$ ipython --no-banner

In [1]: import numpy as np

In [2]: from numpy import linalg as LA

In [3]: np.set_printoptions(precision=2, suppress=True, linewidth=200)

In [4]: cent = 5 * np.array([[-0.2, 0.1, -0.2, -0.9, 1.3, 0.6, 0.0, -1.1, 0.7],
   ...:     [0.0, -0.3, 0.1, 0.8, 0.3, -0.9, 1.1, -0.7, 1.6]])

In [5]: rng = np.random.default_rng(2265)

In [6]: labels = rng.integers(0, 2, 32)

In [7]: feats = cent[labels] + rng.normal(size=(32, 9))

In [8]: feats
Out[8]: 
array([[-0.47, -1.22,  0.54,  5.32,  2.87, -4.08,  5.62, -3.89,  8.35],
       [-0.74,  2.64, -0.82, -4.26,  5.01,  3.16,  0.08, -6.21,  3.44],
       [-0.84, -3.74,  0.26,  2.37, -0.17, -4.41,  5.28, -3.56,  7.94],
       [-1.34, -0.84,  0.95,  4.12,  0.17, -4.  ,  5.35, -2.61,  8.26],
       [-1.42, -0.18, -1.68, -6.01,  5.39,  1.92, -1.46, -5.11,  3.09],
       [-1.25,  0.69, -1.49, -3.73,  7.69,  3.29,  0.06, -5.17,  4.74],
       [-0.13,  0.91, -0.5 , -3.68,  6.83,  3.65, -2.8 , -6.61,  2.37],
       [-0.05, -0.47, -0.06,  2.59, -0.64, -4.06,  7.24, -3.16,  7.82],
       [ 1.31, -2.15,  0.15,  3.61,  1.79, -3.24,  6.61, -5.38,  7.6 ],
       [-1.91,  1.92, -2.18, -4.28,  6.46,  3.11,  0.05, -5.14,  3.49],
       [-0.41, -1.63, -1.68,  3.5 ,  2.73, -3.15,  6.02, -3.16,  8.04],
       [-1.59,  2.39, -1.71, -4.89,  4.81,  1.44, -0.19, -6.1 ,  3.62],
       [ 0.32, -1.12,  0.08,  5.62,  1.18, -4.15,  5.67, -3.11,  8.12],
       [-0.13, -0.62, -0.3 , -1.57,  8.44,  3.44,  0.54, -5.9 ,  4.72],
       [-1.55, -0.4 , -1.57, -2.2 ,  7.66,  2.68, -0.1 , -3.38,  3.11],
       [-1.85,  1.65, -1.6 , -3.72,  6.35,  3.24, -0.32, -5.22,  2.4 ],
       [-0.69, -0.57, -2.53, -4.93,  7.09,  4.35,  0.64, -5.03,  4.61],
       [-0.67,  0.55, -2.23, -4.11,  5.12,  2.36, -0.27, -7.56,  4.54],
       [ 1.24,  1.24, -0.82, -4.54,  6.33,  4.62,  0.7 , -5.96,  2.55],
       [ 1.74, -1.42,  0.28,  1.94,  0.67, -4.25,  4.71, -2.1 ,  8.11],
       [-0.46, -0.35,  1.61,  4.41,  0.96, -4.05,  4.81, -2.68,  7.08],
       [-2.38,  1.24, -2.2 , -4.11,  6.05,  3.16,  0.26, -5.25,  3.09],
       [-0.72, -0.55, -1.19, -4.54,  5.07,  0.89, -0.37, -2.71,  2.78],
       [-0.47, -0.37, -2.3 , -3.09,  4.8 ,  2.11,  1.36, -5.13,  1.48],
       [ 0.48, -1.11, -1.74, -5.81,  6.48,  1.04,  0.82, -6.34,  3.26],
       [ 0.84, -3.17,  0.02,  3.44,  0.81, -4.66,  6.43, -1.66,  7.85],
       [-1.28, -1.56, -2.89, -4.04,  6.7 ,  4.4 , -2.39, -4.97,  3.42],
       [-2.  , -0.6 , -2.08, -5.04,  7.08,  2.92, -1.57, -4.65,  4.89],
       [-0.24, -1.47,  1.58,  3.26,  1.51, -4.1 ,  5.08, -3.78,  6.77],
       [-0.71,  0.51, -0.46, -6.03,  6.09,  3.49,  1.53, -4.66,  3.89],
       [-2.56, -0.34, -0.41, -4.31,  7.45,  2.06, -1.01, -5.33,  2.34],
       [-0.39, -0.09, -0.06,  4.35,  2.4 , -5.27,  6.31, -2.58,  8.96]])

In [9]: cen = (feats - feats.mean(axis=0)) / feats.std(axis=0)

In [10]: np.argwhere(np.abs(cen) > 2)
Out[10]: 
array([[ 1,  1],
       [ 2,  1],
       [17,  7],
       [19,  0],
       [20,  2],
       [28,  2]])

In [11]: b = LA.lstsq(np.delete(cen, 5, axis=1), cen[:, 5])[0]

In [12]: round(float(1 - np.var(cen[:, 5] - np.delete(cen, 5, axis=1) @ b)), 2)
Out[12]: 0.95

In [13]: cen = feats - feats.mean(axis=0)

In [14]: U, sig, Vh = LA.svd(cen, full_matrices=False)

In [15]: Vh[0] * np.sign(Vh[0, np.abs(Vh[0]).argmax()])
Out[15]: array([ 0.07, -0.13,  0.13,  0.55, -0.36, -0.49,  0.42,  0.15,  0.31])

In [16]: np.abs(U[:, 0]).argmax()
Out[16]: np.int64(12)

In [17]: print(np.round(cen.mean(axis=0), 2) + 0)
[0. 0. 0. 0. 0. 0. 0. 0. 0.]

In [18]: C2 = np.cov(feats, rowvar=False)

In [19]: round(np.corrcoef(feats[:, 8], feats[:, 3])[0, 1], 2)
Out[19]: np.float64(0.9)

In [20]: C2.shape
Out[20]: (9, 9)

In [21]: data = rng.normal(size=(36, 13)) + 3 * np.array([-2, -2, -2, -2, 3, -1, -1, 2, 3, 0, 3, 1, -2])

In [22]: print(data.round(2) + 0)
[[-6.36 -4.96 -7.51 -7.72  7.96 -3.6  -5.52  6.75  9.52 -0.57  9.08  3.13 -6.29]
 [-5.33 -7.23 -6.46 -6.77  9.53 -2.65 -1.49  5.88 10.5  -0.82  9.39  2.9  -5.88]
 [-5.62 -5.7  -4.66 -5.6  10.48 -3.6  -3.53  6.09  9.31 -0.69  8.63  2.69 -5.59]
 [-4.05 -4.52 -6.78 -4.97  9.07 -3.43 -4.27  6.05  8.33 -0.62 10.15  1.36 -6.54]
 [-6.61 -6.48 -6.74 -6.4  10.5  -2.31 -2.83  5.81  7.59 -1.51  8.58  1.56 -6.71]
 [-6.78 -6.99 -5.65 -4.37 10.13 -1.67 -3.08  8.01  8.55  0.03  9.41  2.88 -3.73]
 [-6.18 -6.19 -6.14 -4.68  9.8  -3.64 -4.24  5.65 10.22 -0.59  8.32  4.14 -4.68]
 [-6.89 -5.39 -6.69 -4.5  10.27 -4.04 -0.63  6.14  8.66  0.    9.96  3.14 -4.7 ]
 [-6.39 -7.69 -7.28 -5.83  7.69 -2.35 -2.62  7.95  6.45  0.11  8.59  0.9  -8.15]
 [-4.81 -6.52 -6.75 -5.17  9.37 -3.84 -3.9   5.82  8.62  1.05  9.16  1.69 -5.19]
 [-7.45 -6.37 -6.27 -6.85  9.17 -4.66 -1.97  6.85  9.96 -1.87  7.53  2.84 -8.58]
 [-6.71 -6.99 -4.41 -5.53  8.59 -1.99 -3.37  7.11  9.41  1.85  9.52  2.72 -6.52]
 [-6.69 -7.46 -5.9  -5.49  9.69 -3.3  -3.12  4.17  9.95  0.53 10.19  1.62 -5.14]
 [-5.67 -5.8  -4.5  -5.45  8.78 -2.81 -1.42  5.84 11.29  0.66  8.31  1.94 -5.5 ]
 [-5.93 -6.37 -5.86 -5.78 10.81 -3.8  -2.08  4.03  9.07  0.37  9.83  3.5  -6.14]
 [-8.17 -6.69 -7.74 -5.71 10.13 -2.68 -2.84  5.92  6.03  0.18  8.48  4.   -4.75]
 [-5.87 -6.82 -6.55 -5.67  9.28 -2.15 -3.49  6.35  9.51  0.59  9.64  4.03 -5.77]
 [-5.16 -6.88 -4.9  -5.17  7.76 -2.26 -2.58  6.81 10.03  0.16  8.49  3.45 -5.85]
 [-5.97 -5.66 -5.4  -6.15  9.42 -2.79 -3.46  6.28  9.42 -1.38  8.99  2.36 -5.42]
 [-6.52 -7.68 -5.72 -5.85 10.02 -2.85 -3.27  5.83  8.69 -0.97  8.31  2.45 -4.76]
 [-6.99 -6.67 -7.24 -6.53  9.7  -2.7  -4.02  6.52  9.77  1.54 10.02  2.41 -4.81]
 [-5.29 -5.13 -6.04 -5.19  9.07 -3.5  -2.91  5.22  9.01 -1.74  8.39  3.06 -5.01]
 [-6.57 -5.95 -5.21 -5.03  8.7  -1.79 -2.68  5.84  7.91 -1.75 10.94  2.68 -6.15]
 [-7.24 -5.57 -6.4  -5.3  10.06 -3.97 -3.27  6.13  9.74  0.95  8.53  3.41 -4.97]
 [-5.87 -6.31 -6.07 -6.9   9.18 -5.37 -3.49  7.4   7.99 -0.05  7.31  2.44 -5.87]
 [-8.61 -6.12 -7.46 -5.39  8.6  -3.62 -3.19  4.48  9.3  -0.73  8.4   2.95 -6.18]
 [-7.54 -6.48 -6.   -7.56  9.18 -2.52 -2.59  7.14  9.28  0.31 10.17  4.26 -6.2 ]
 [-6.54 -6.4  -6.31 -6.21  8.71 -3.25 -2.68  4.21  9.52  1.12  9.76  3.85 -5.84]
 [-4.63 -5.18 -6.09 -6.79 10.07 -5.43 -1.97  5.04  8.9  -0.62  8.16  2.94 -6.13]
 [-5.71 -3.37 -5.5  -5.21  9.14 -2.08 -2.51  6.15  9.53 -1.11  7.75  1.7  -5.97]
 [-5.9  -6.18 -7.14 -6.59  8.89 -2.12 -4.23  3.18  8.29 -0.6   7.64  1.89 -6.35]
 [-6.17 -4.73 -6.67 -6.37 10.15 -4.67 -2.15  4.76  6.98  0.19 10.19  3.21 -6.31]
 [-4.85 -6.33 -5.37 -5.25  9.82 -3.88 -5.67  5.79  9.21 -0.23  6.31  2.08 -7.44]
 [-5.23 -7.75 -4.29 -5.39  9.44 -3.39 -2.59  6.34 11.17 -1.02  9.27  3.49 -4.46]
 [-5.72 -7.42 -5.25 -6.9   8.43 -1.1  -2.79  5.58 10.84  0.29 11.94  3.08 -7.03]
 [-5.46 -5.7  -5.99 -6.47  8.53 -2.46 -2.26  5.52  8.06 -0.86 10.25  3.67 -6.6 ]]

In [23]: cen = data - data.mean(axis=0)

In [24]: V = LA.svd(cen)[2][:1]

In [25]: B = cen - cen @ V.T @ V

In [26]: round(LA.norm(B) / LA.norm(cen), 2)
Out[26]: np.float64(0.91)

In [27]: np.cov(cen @ V.T, rowvar=False)
Out[27]: array(2.21)
